% python3 -q
>>> import numpy as np
>>> np.set_printoptions(precision=3, suppress=True, linewidth=140)
>>> rnd = lambda a: np.round(a, 3) + 0
>>> F = np.loadtxt("data.csv", delimiter=",")
>>> F
array([[ 0.012, -2.107, -0.01 , -0.479, -2.549, -1.001, -0.446, -2.491, -0.551, -0.557],
       [-0.051, -2.315,  0.031, -0.588, -2.978, -1.131, -0.592, -2.979, -0.602, -0.616],
       [-0.075, -4.003, -0.032, -0.998, -4.967, -1.994, -0.968, -4.987, -1.047, -1.024],
       [ 0.004, -1.907,  0.029, -0.535, -2.293, -0.914, -0.515, -2.305, -0.379, -0.487],
       [-0.038,  0.662, -0.032,  0.226,  0.873,  0.294,  0.111,  0.833,  0.141,  0.199],
       [-0.014,  0.351, -0.001,  0.062,  0.457,  0.054,  0.199,  0.469,  0.059,  0.1  ],
       [-0.018, -6.855, -0.028, -1.741, -8.65 , -3.46 , -1.711, -8.651, -1.741, -1.651],
       [ 0.008,  1.463, -0.049,  0.455,  1.909,  0.705,  0.373,  1.795,  0.405,  0.393],
       [-0.048,  8.835, -0.075,  2.204, 11.126,  4.457,  2.196, 11.006,  2.177,  2.256],
       [-0.07 , -5.098,  0.087, -1.228, -6.452, -2.562, -1.333, -6.402, -1.292, -1.192],
       [ 0.016,  2.168, -0.014,  0.524,  2.802,  1.122,  0.526,  2.767,  0.516,  0.542]])
>>> Uu, sigma, Vt = np.linalg.svd(F)
>>> np.argmax(sigma[:-1] / (sigma[1:] + 1e-6)) + 1
np.int64(1)
>>> rnd(sigma)
array([29.566,  0.215,  0.206,  0.151,  0.143,  0.127,  0.113,  0.084,  0.06 ,  0.032])
>>> M2 = Uu[:, :1] @ np.diag(sigma[:1]) @ Vt[:1]
>>> np.linalg.matrix_rank(F, rtol=0.05)
np.int64(1)
>>> rnd(np.linalg.norm(F - M2, 2)), rnd(sigma[1])
(np.float64(0.215), np.float64(0.215))
>>> hat = F @ np.linalg.solve(F.T @ F, F.T)
>>> rnd(np.linalg.eigvalsh(hat))
array([0., 1., 1., 1., 1., 1., 1., 1., 1., 1., 1.])
>>> rnd(np.diag(hat))
array([0.887, 0.698, 0.726, 0.959, 0.841, 0.97 , 0.95 , 0.998, 0.992, 0.979, 1.   ])
>>> feats = np.loadtxt("sample13.csv", delimiter=",")
>>> feats
array([[  2.,  -7., -15.,  -5.,  -7.,  18.,   9.,  -1.,  11.],
       [  2.,  -8.,   2.,  -1.,  -5.,   5.,  -5., -17., -11.],
       [  6.,   4.,   1.,   1.,   0.,  -5.,  -7.,   1.,  -4.],
       [  0.,   0.,   0.,   0.,   0.,   0.,   0.,   0.,   0.],
       [ -6.,  -2.,  -7.,  -7.,   3.,   5.,   3.,   0.,   8.],
       [ 22., -22.,  -4.,   5.,  -9.,  17.,   9., -17.,   0.],
       [ -8.,   2.,  -1.,   4.,  -1.,   8., -14., -14., -16.],
       [  0.,   0.,   0.,   0.,   0.,   0.,   0.,   0.,   0.],
       [  1.,  -2., -14.,  -2., -15.,  19.,  -7., -17.,  -8.],
       [  3.,   3.,  -7.,  11.,  -4.,   8.,   1., -10.,  -1.],
       [  5.,  -6.,   7.,  25.,   4.,   9.,  -1., -25.,  -5.],
       [  2.,  -3.,   7.,  -6.,  -8.,   0., -11.,  -8.,  -7.],
       [  7.,  -8.,  -4.,  -6.,  -6.,   4.,   0.,  -9.,  -5.],
       [  7., -16.,   1., -10., -11.,  10.,   0.,  -8.,  -7.],
       [ -5.,   0.,   6.,   5.,   1.,   1.,  -5.,  -8.,  -6.],
       [ -9.,   7.,  -5.,  -7.,  -7.,   8.,  -1.,   7.,  19.],
       [ -2.,  -5.,  -7., -13., -11.,  11.,  -8.,  -7.,  -7.],
       [  0.,  -8.,   5.,  -4.,  -5.,   6.,   0.,   1.,  -2.],
       [ -3.,   4.,  -3.,   5.,  -7.,   8.,   2.,  -2.,   7.],
       [ -9.,   7.,  -5.,  -7.,  -7.,   8.,  -1.,   7.,  19.],
       [ -5.,   0.,   6.,   5.,   1.,   1.,  -5.,  -8.,  -6.],
       [  9., -17.,  10.,   8.,   2.,   5.,  -2., -24.,  -9.],
       [ -2.,  -6.,   5.,   2.,   2.,   7.,  -5.,  -5.,   0.],
       [  3.,   3.,  -7.,  11.,  -4.,   8.,   1., -10.,  -1.],
       [-16.,  -3., -11., -10., -14.,  25.,  -8., -17.,   2.],
       [  2.,  -6.,  -4.,  -7.,  -2.,   5.,  -9., -16.,  -7.],
       [ -4.,  -5.,  -4., -16., -11.,  12.,  -3.,  11.,   2.],
       [ -6.,  -2.,  -7.,  -7.,   3.,   5.,   3.,   0.,   8.],
       [ -8.,  -8.,  -2.,  -5.,   5.,  12.,  -2.,  -5.,   8.],
       [  7.,  -4.,  13.,   4.,   4.,  -5.,  -3.,   2.,   6.],
       [  7.,  -8.,  -4.,  -6.,  -6.,   4.,   0.,  -9.,  -5.]])
>>> idx = feats[:, 7] > np.median(feats[:, 7])
>>> u = feats[idx].mean(axis=0) - feats[~idx].mean(axis=0)
>>> rnd((((feats - feats.mean(axis=0)) @ u > 0) == idx).mean())
np.float64(0.968)
>>> rnd(u)
array([-4.517,  4.021, -1.004, -5.558,  2.279, -2.062,  2.633, 14.162, 10.75 ])
>>> np.argsort(-np.abs(u).round(6), kind="stable")
array([7, 8, 3, 0, 1, 6, 4, 5, 2])
